$ python3 -q
>>> import numpy as np
>>> from numpy import linalg as LA
>>> np.set_printoptions(suppress=True, linewidth=100)
>>> F = np.load("sample7.npy")
>>> F
array([[-2, -2, -2],
       [-2, -4, -4],
       [-2, -4, -6]])
>>> # symmetric
>>> rng = np.random.default_rng(102)
>>> z = rng.permutation(3)
>>> z
array([2, 1, 0])
>>> B = F[z][:, z]
>>> np.round(np.sort(np.abs(LA.eigvals(B))), 2)
array([ 0.62,  1.29, 10.1 ])
>>> ev, vecs = LA.eig(F)
>>> round(np.prod(ev), 2)
np.float64(-8.0)
>>> np.round(np.sort(LA.eigvals(F @ F)), 2)
array([  0.38,   1.65, 101.97])
>>> np.round(np.sort(LA.eigvals(LA.inv(F))), 2)
array([-1.62, -0.78, -0.1 ])
>>> ev, vecs = LA.eigh(F)
>>> (ev > 1e-8).sum(), (ev < -1e-8).sum()
(np.int64(0), np.int64(3))
>>> np.unique(ev.round(6) + 0, return_counts=True)[1]
array([1, 1, 1])
>>> B = F[0, 0] * F[1:] - np.outer(F[1:, 0], F[0])
>>> B
array([[0, 4, 4],
       [0, 4, 8]])
>>> F[:, 0] / F[0, 0]
array([1., 1., 1.])
>>> LA.matrix_rank(B), LA.matrix_rank(F)
(np.int64(2), np.int64(3))
>>> np.flatnonzero(~B.round(6).any(axis=1))
array([], dtype=int64)
>>> u = np.array([-3, 2, -2])
>>> mat = np.outer(rng.normal(size=25), u) + 0.3 * rng.normal(size=(25, 3))
>>> print(mat.round(2))
[[-6.49  3.73 -4.4 ]
 [-3.47  2.17 -1.34]
 [ 3.69 -2.09  2.34]
 [ 1.6  -1.09  1.28]
 [-2.57  0.92 -1.62]
 [ 0.29 -0.31  0.23]
 [-3.32  1.73 -2.1 ]
 [ 5.67 -4.25  3.92]
 [-6.6   4.06 -4.56]
 [-5.88  3.37 -3.97]
 [ 3.99 -3.33  3.21]
 [ 0.88 -0.47  1.12]
 [ 2.01 -1.21  0.86]
 [ 1.34 -0.6   1.05]
 [-3.03  1.87 -2.65]
 [ 1.62 -1.46  0.81]
 [ 2.81 -1.77  1.73]
 [-2.15  0.95 -1.52]
 [-3.85  3.15 -3.3 ]
 [ 1.44 -0.66  0.45]
 [-1.52  0.66 -0.31]
 [ 4.3  -3.09  2.79]
 [-2.93  2.11 -2.32]
 [-7.05  4.11 -4.66]
 [-2.5   1.33 -1.28]]
>>> round(float(LA.norm(mat, 2) / LA.norm(mat)), 2)
1.0
>>> print(LA.cond(mat) > 100)
False
>>> np.argsort(-LA.norm(mat, axis=0).round(6), kind="stable")[:3]
array([0, 2, 1])
>>> print(LA.matrix_rank(mat, rtol=0.1))
1
>>> z = rng.permutation(3)
>>> B = mat[:, z] * rng.choice([-1, 1], 3)
>>> print(B.round(2))
[[ 4.4  -6.49  3.73]
 [ 1.34 -3.47  2.17]
 [-2.34  3.69 -2.09]
 [-1.28  1.6  -1.09]
 [ 1.62 -2.57  0.92]
 [-0.23  0.29 -0.31]
 [ 2.1  -3.32  1.73]
 [-3.92  5.67 -4.25]
 [ 4.56 -6.6   4.06]
 [ 3.97 -5.88  3.37]
 [-3.21  3.99 -3.33]
 [-1.12  0.88 -0.47]
 [-0.86  2.01 -1.21]
 [-1.05  1.34 -0.6 ]
 [ 2.65 -3.03  1.87]
 [-0.81  1.62 -1.46]
 [-1.73  2.81 -1.77]
 [ 1.52 -2.15  0.95]
 [ 3.3  -3.85  3.15]
 [-0.45  1.44 -0.66]
 [ 0.31 -1.52  0.66]
 [-2.79  4.3  -3.09]
 [ 2.32 -2.93  2.11]
 [ 4.66 -7.05  4.11]
 [ 1.28 -2.5   1.33]]
>>> U, _, Vt = LA.svd(mat.T @ B)
>>> np.round(U @ Vt, 2) + 0
array([[ 0.,  1.,  0.],
       [ 0.,  0.,  1.],
       [-1.,  0.,  0.]])
>>> arr = np.load("x.npy")
>>> arr
array([[ 0,  0, -3,  1],
       [ 0,  0,  0, -3],
       [-3,  0,  0,  0],
       [ 1, -3,  0,  0]])
>>> w1 = np.array([[2, 0], [0, 1], [2, 0], [3, 2]])
>>> beta = np.array([1, 0])
>>> hid = np.maximum(arr @ w1 + beta, 0)
>>> hid
array([[0, 2],
       [0, 0],
       [0, 0],
       [3, 0]])
>>> LA.matrix_rank(hid)
np.int64(2)
>>> cent = np.array([[0, 1], [1, 0]])
>>> w1 @ cent
array([[0, 2],
       [1, 0],
       [0, 2],
       [2, 3]])
>>> (hid @ cent).round(6).argmax(axis=1)
array([0, 0, 0, 1])
>>> x0 = np.array([2, 0, 3, 2])
>>> arr * x0
array([[ 0,  0, -9,  2],
       [ 0,  0,  0, -6],
       [-6,  0,  0,  0],
       [ 2,  0,  0,  0]])
>>> arr @ np.eye(4)[3]
array([ 1., -3.,  0.,  0.])
>>> print(arr @ np.ones(4))
[-2. -3. -3. -2.]
>>> np.sign((arr @ x0).round(6))
array([-1, -1, -1,  1])
>>> LA.norm(arr @ x0) <= LA.norm(arr, 2) * LA.norm(x0) + 1e-9
np.True_
>>> (arr * x0).sum(axis=1)
array([-7, -6, -6,  2])
>>> arr @ x0
array([-7, -6, -6,  2])
>>> A = np.array([[0, 0, 0, 0], [0, 0, 0, 0], [0, 0, -2, 0], [0, 0, 0, 0]])
>>> rank = LA.matrix_rank(A)
>>> rank
np.int64(1)
>>> null = LA.svd(A)[2][rank:].T
>>> [int(LA.matrix_rank(A[:i])) for i in range(1, len(A) + 1)]
[0, 0, 1, 1]
>>> [int(LA.matrix_rank(np.delete(A, i, axis=0))) for i in range(4)]
[1, 1, 0, 1]
>>> [int(LA.matrix_rank(A[:, :j + 1])) for j in range(4)]
[0, 0, 1, 1]
